% python3 -q
>>> import numpy as np
>>> from numpy import linalg as LA
>>> np.set_printoptions(precision=2, suppress=True, linewidth=160, floatmode="fixed")
>>> def rnd(a):
...     return np.round(a, 2) + 0
... 
>>> A = np.loadtxt("block3.csv", delimiter=",")
>>> A
array([[ 1.91,  0.95,  1.52, -0.89, -0.50,  0.68,  1.88,  1.74,  0.96,  0.06,  2.83, -1.07],
       [ 0.52,  2.19,  0.44,  1.86,  0.80,  1.25, -3.34, -0.78,  1.27,  0.23,  0.65,  0.49],
       [ 1.04, -0.94, -4.25, -0.38,  0.54,  0.72,  0.41,  0.59,  0.08,  1.56, -0.92, -0.46],
       [-2.30,  0.07, -1.48, -0.58,  0.23,  0.33, -3.78,  0.70,  0.32,  1.36, -0.19, -0.53],
       [-0.78,  2.26, -2.71,  0.59, -1.36,  0.25, -0.01,  0.23,  0.23, -0.79, -2.40,  1.79],
       [ 0.18,  1.26,  1.53,  1.92, -0.18, -1.25, -2.81,  0.50, -1.77,  0.48, -0.76, -1.91],
       [ 0.63,  1.64,  3.11,  0.89,  0.58, -0.14,  0.31, -0.31, -0.45,  1.98, -0.28,  2.59],
       [-2.94, -0.22, -0.60,  0.11,  1.16,  1.27,  1.36,  0.41, -2.01,  1.29, -2.01, -1.10],
       [-1.74, -1.43, -2.19,  2.97, -1.18,  0.97,  1.12,  0.49,  1.44,  0.58, -0.15,  0.16],
       [ 0.17,  0.40, -1.37,  2.08, -1.81, -1.34, -2.12, -0.37,  0.95, -0.90,  2.19,  1.54]])
>>> t3 = np.stack([A, 4 * A, A[::-1]])
>>> rnd(np.einsum("bij,cij->bc", t3, t3))
array([[ 249.99,  999.97,  -13.55],
       [ 999.97, 3999.90,  -54.22],
       [ -13.55,  -54.22,  249.99]])
>>> Y = A / np.sqrt((A ** 2).mean(axis=1, keepdims=True))
>>> rnd(LA.norm(Y, axis=1))
array([3.46, 3.46, 3.46, 3.46, 3.46, 3.46, 3.46, 3.46, 3.46, 3.46])
>>> LA.matrix_rank(A - A.mean(axis=1, keepdims=True))
np.int64(10)
>>> r0 = np.array([4, 3])
>>> rnd(np.polyval(r0, A[5]))
array([ 3.72,  8.04,  9.12, 10.68,  2.28, -2.00, -8.24,  5.00, -4.08,  4.92, -0.04, -4.64])
>>> rnd(np.cross(A[5, :3], A[0, :3]))
array([ 0.46,  2.65, -2.24])
>>> rnd(np.convolve(A[5], r0))
array([  0.72,   5.58,   9.90,  12.27,   5.04,  -5.54, -14.99,  -6.43,  -5.58,  -3.39,  -1.60,  -9.92,  -5.73])
>>> Y = A / LA.norm(A, axis=1, keepdims=True)
>>> G = Y @ Y.T
>>> np.argwhere(np.triu(np.abs(G) > 0.95, 1))
array([], shape=(0, 2), dtype=int64)
>>> (np.abs(G) > 0.9).astype(int)
array([[1, 0, 0, 0, 0, 0, 0, 0, 0, 0],
       [0, 1, 0, 0, 0, 0, 0, 0, 0, 0],
       [0, 0, 1, 0, 0, 0, 0, 0, 0, 0],
       [0, 0, 0, 1, 0, 0, 0, 0, 0, 0],
       [0, 0, 0, 0, 1, 0, 0, 0, 0, 0],
       [0, 0, 0, 0, 0, 1, 0, 0, 0, 0],
       [0, 0, 0, 0, 0, 0, 1, 0, 0, 0],
       [0, 0, 0, 0, 0, 0, 0, 1, 0, 0],
       [0, 0, 0, 0, 0, 0, 0, 0, 1, 0],
       [0, 0, 0, 0, 0, 0, 0, 0, 0, 1]])
>>> W0 = np.load("case2.npy")
>>> W0
array([[ 0,  1, -1,  2, -1, -1,  0, -2],
       [ 0,  0, -2,  0,  2,  0, -2,  0],
       [ 0,  0,  0,  2, -2,  1, -2,  1],
       [ 0,  0,  0,  0,  2,  1,  0,  0],
       [ 0,  0,  0,  0,  0, -2, -1,  0],
       [ 0,  0,  0,  0,  0,  0,  1, -2],
       [ 0,  0,  0,  0,  0,  0,  0, -2],
       [ 0,  0,  0,  0,  0,  0,  0,  0]])
>>> # null space of dimension 1
>>> rnd(W0 @ LA.pinv(W0) @ W0)
array([[ 0.00,  1.00, -1.00,  2.00, -1.00, -1.00,  0.00, -2.00],
       [ 0.00,  0.00, -2.00,  0.00,  2.00,  0.00, -2.00,  0.00],
       [ 0.00,  0.00,  0.00,  2.00, -2.00,  1.00, -2.00,  1.00],
       [ 0.00,  0.00,  0.00,  0.00,  2.00,  1.00,  0.00,  0.00],
       [ 0.00,  0.00,  0.00,  0.00,  0.00, -2.00, -1.00,  0.00],
       [ 0.00,  0.00,  0.00,  0.00,  0.00,  0.00,  1.00, -2.00],
       [ 0.00,  0.00,  0.00,  0.00,  0.00,  0.00,  0.00, -2.00],
       [ 0.00,  0.00,  0.00,  0.00,  0.00,  0.00,  0.00,  0.00]])
